% ipython --no-banner

In [1]: import numpy as np

In [2]: np.set_printoptions(precision=1, suppress=True, linewidth=160)

In [3]: def rd(a):
   ...:     return np.round(a, 1) + 0
   ...: 

In [4]: E = np.array([[1.1, -0.4, -0.8],
   ...:     [1.4, -1.8, -6.5],
   ...:     [2.1, -1.8, -2.1],
   ...:     [-1.5, 1.9, 6.0]])

In [5]: theta = np.radians(60)

In [6]: R = np.eye(3)

In [7]: R[1, 1] = R[0, 0] = np.cos(theta)

In [8]: R[1, 0], R[0, 1] = -np.sin(theta), np.sin(theta)

In [9]: print(rd(R))
[[ 0.5  0.9  0. ]
 [-0.9  0.5  0. ]
 [ 0.   0.   1. ]]

In [10]: out = E @ R.T

In [11]: print(rd(np.abs(out - E).max(axis=0)))
[2.6 0.9 0. ]

In [12]: print(rd(np.linalg.svd(E, compute_uv=False)), rd(np.linalg.svd(out, compute_uv=False)))
[10.   2.   0.4] [10.   2.   0.4]

In [13]: rng = np.random.default_rng(67)

In [14]: z = rng.integers(0, 2, 2)

In [15]: X = (z[:, None] == z) * -3 + np.eye(2)

In [16]: print(X)
[[-2.  0.]
 [ 0. -2.]]

In [17]: # triangular: eigenvalues sit on the diagonal

In [18]: x0 = np.array([0, -2])

In [19]: target = X @ x0

In [20]: print(target)
[0. 4.]

In [21]: print(rd(np.linalg.solve(X, target)))
[ 0. -2.]

In [22]: print(rd(np.linalg.solve(X.T, X[0])))
[1. 0.]

In [23]: print(rd(np.linalg.solve(X, 3 * target)))
[ 0. -6.]

In [24]: print(rd(np.linalg.solve(X, target + X[:, 0])))
[ 1. -2.]
